>>> import numpy as np
>>> np.set_printoptions(precision=2, suppress=True, linewidth=160, legacy="1.25")
>>> rng = np.random.default_rng(3190)
>>> th = np.sort(rng.uniform(-2, 2, 27))
>>> m1 = np.c_[th, th ** 2, th ** 3] @ np.array([[0, -5, -2], [4, -3, 2], [-3, 0, 4]])
>>> print(m1)
[[ 28.59  -0.47 -11.99]
 [ 13.48   1.42  -2.87]
 [  4.69   2.08   0.7 ]
 [  4.33   2.08   0.78]
 [  1.77   1.86   1.04]
 [  1.37   1.75   1.  ]
 [  1.25   1.71   0.98]
 [  0.91   1.56   0.89]
 [  0.09  -0.85  -0.25]
 [  0.14  -1.13  -0.29]
 [  0.22  -1.53  -0.32]
 [  0.26  -1.69  -0.31]
 [  0.53  -2.81  -0.14]
 [  0.57  -3.01  -0.08]
 [  0.57  -3.02  -0.08]
 [  0.68  -3.52   0.11]
 [  0.78  -3.99   0.33]
 [  0.94  -5.     0.98]
 [  0.96  -5.24   1.16]
 [  0.99  -5.51   1.37]
 [  1.03  -6.07   1.86]
 [  1.02  -7.69   3.62]
 [  0.88  -8.94   5.27]
 [  0.87  -9.01   5.37]
 [  0.64 -10.07   6.99]
 [  0.03 -11.93  10.24]
 [ -0.58 -13.27  12.89]]
>>> Y = m1 / np.linalg.norm(m1, axis=1, keepdims=True)
>>> G = Y @ Y.T
>>> print(np.round(np.degrees(np.arccos(np.clip(G[10, 13], -1, 1))), 2))
10.24
>>> print(np.linalg.norm(Y, axis=1))
[1. 1. 1. 1. 1. 1. 1. 1. 1. 1. 1. 1. 1. 1. 1. 1. 1. 1. 1. 1. 1. 1. 1. 1. 1. 1. 1.]
>>> Ac = m1 - m1.mean(axis=0)
>>> left, sig, Vh = np.linalg.svd(Ac, full_matrices=False)
>>> print(np.abs(Vh[0]).argmax())
0
>>> print(np.round(Ac.mean(axis=0), 2) + 0)
[0. 0. 0.]
>>> Y = np.c_[m1[:, :2] @ np.array([[2, 0], [1, 2]]), np.array([0, 0, 0, 0, 1, 2, 0, 1, 1, 0, 2, 2, 0, 1, 2, 1, 2, 0, 1, 2, 0, 0, 2, 0, 2, 2, 0])]
>>> print(Y)
[[ 56.72  -0.95   0.  ]
 [ 28.37   2.83   0.  ]
 [ 11.47   4.17   0.  ]
 [ 10.74   4.17   0.  ]
 [  5.4    3.71   1.  ]
 [  4.48   3.5    2.  ]
 [  4.2    3.41   0.  ]
 [  3.37   3.12   1.  ]
 [ -0.68  -1.71   1.  ]
 [ -0.85  -2.26   0.  ]
 [ -1.08  -3.06   2.  ]
 [ -1.17  -3.38   2.  ]
 [ -1.76  -5.62   0.  ]
 [ -1.87  -6.03   1.  ]
 [ -1.87  -6.04   2.  ]
 [ -2.15  -7.04   1.  ]
 [ -2.44  -7.98   2.  ]
 [ -3.13 -10.01   0.  ]
 [ -3.31 -10.48   1.  ]
 [ -3.53 -11.02   2.  ]
 [ -4.   -12.13   0.  ]
 [ -5.65 -15.39   0.  ]
 [ -7.19 -17.89   2.  ]
 [ -7.27 -18.02   0.  ]
 [ -8.79 -20.14   2.  ]
 [-11.87 -23.86   2.  ]
 [-14.43 -26.53   0.  ]]
>>> print(np.round(np.linalg.lstsq(m1, Y[:, 0])[0], 2) + 0)
[2. 1. 0.]
>>> print(np.linalg.matrix_rank(Y))
3
>>> print(np.linalg.matrix_rank(np.c_[m1, Y]))
4
>>> proj = m1 @ np.linalg.solve(m1.T @ m1, m1.T)
>>> print(proj @ m1[:, 0])
[28.59 13.48  4.69  4.33  1.77  1.37  1.25  0.91  0.09  0.14  0.22  0.26  0.53  0.57  0.57  0.68  0.78  0.94  0.96  0.99  1.03  1.02  0.88  0.87  0.64  0.03
 -0.58]
>>> print(np.round(np.linalg.eigvalsh(proj), 2) + 0)
[0. 0. 0. 0. 0. 0. 0. 0. 0. 0. 0. 0. 0. 0. 0. 0. 0. 0. 0. 0. 0. 0. 0. 0. 1. 1. 1.]
>>> K = np.array([[-0.5, -0.2, -1.2, 1.8],
...     [0.4, -0.8, 1.9, -1.0],
...     [-1.4, -0.3, 0.0, -1.0],
...     [0.4, 0.4, 0.8, 1.4]])
>>> K[:, 3] *= 3
>>> print(K)
[[-0.5 -0.2 -1.2  5.4]
 [ 0.4 -0.8  1.9 -3. ]
 [-1.4 -0.3  0.  -3. ]
 [ 0.4  0.4  0.8  4.2]]
>>> # column 3 dominates
>>> proj = np.triu(np.array([[1, 3, -3, -1], [0, -1, -3, 2], [0, -3, 0, 3], [-2, -2, 3, 0]]), 1) + np.eye(4)
>>> Y = proj @ K @ np.linalg.inv(proj)
>>> print(np.round(np.linalg.det(Y), 2))
15.99
>>> print(np.linalg.matrix_rank(Y))
4
>>> th = np.radians(60)
>>> Rm = np.eye(4)
>>> Rm[0, 0] = Rm[1, 1] = np.cos(th)
>>> Rm[0, 1], Rm[1, 0] = -np.sin(th), np.sin(th)
>>> print(Rm)
[[ 0.5  -0.87  0.    0.  ]
 [ 0.87  0.5   0.    0.  ]
 [ 0.    0.    1.    0.  ]
 [ 0.    0.    0.    1.  ]]
>>> Y = K @ Rm.T
>>> print(np.abs(Y - K).max(axis=0))
[0.96 1.06 0.   0.  ]
>>> print(np.allclose(K @ K.T, Y @ Y.T))
True
>>> print(np.allclose(np.linalg.norm(K, axis=1), np.linalg.norm(Y, axis=1)))
True
>>> print(Y)
[[-0.08 -0.53 -1.2   5.4 ]
 [ 0.89 -0.05  1.9  -3.  ]
 [-0.44 -1.36  0.   -3.  ]
 [-0.15  0.55  0.8   4.2 ]]
>>> G = K.T @ K
>>> print(np.linalg.eigvalsh(G)[::-1])
[66.38  5.62  1.49  0.46]
>>> print(np.allclose(G, G.T))
True
>>> print(np.diag(G))
[ 2.53  0.93  5.69 64.8 ]
>>> C = np.array([[-1, 2, 0]])
>>> J = rng.normal(size=(22, 1)) @ C + np.array([3, -2, 4])
>>> print(J)
[[ 2.92 -1.84  4.  ]
 [ 4.22 -4.44  4.  ]
 [ 4.06 -4.12  4.  ]
 [ 2.11 -0.22  4.  ]
 [ 1.65  0.69  4.  ]
 [ 3.29 -2.57  4.  ]
 [ 4.96 -5.92  4.  ]
 [ 2.08 -0.15  4.  ]
 [ 1.8   0.4   4.  ]
 [ 2.42 -0.84  4.  ]
 [ 2.05 -0.11  4.  ]
 [ 1.62  0.75  4.  ]
 [ 1.01  1.99  4.  ]
 [ 2.86 -1.72  4.  ]
 [ 0.59  2.81  4.  ]
 [ 1.86  0.28  4.  ]
 [ 4.23 -4.47  4.  ]
 [ 2.29 -0.58  4.  ]
 [ 2.12 -0.25  4.  ]
 [ 3.29 -2.59  4.  ]
 [ 2.47 -0.93  4.  ]
 [ 3.62 -3.24  4.  ]]
>>> # rank 2
>>> Y = K + rng.integers(-2, 3, (4, 1)) @ rng.integers(-2, 3, (1, 4))
>>> print(Y)
[[-0.5  1.8 -2.2  5.4]
 [ 0.4  3.2 -0.1 -3. ]
 [-1.4 -0.3  0.  -3. ]
 [ 0.4  0.4  0.8  4.2]]
>>> print(np.abs(Y - K).sum(axis=1))
[3. 6. 0. 0.]
>>> print(np.round(np.linalg.svd(Y - K, compute_uv=False), 2) + 0)
[5. 0. 0. 0.]
>>> print(np.linalg.matrix_rank(Y - K, tol=1e-8))
1
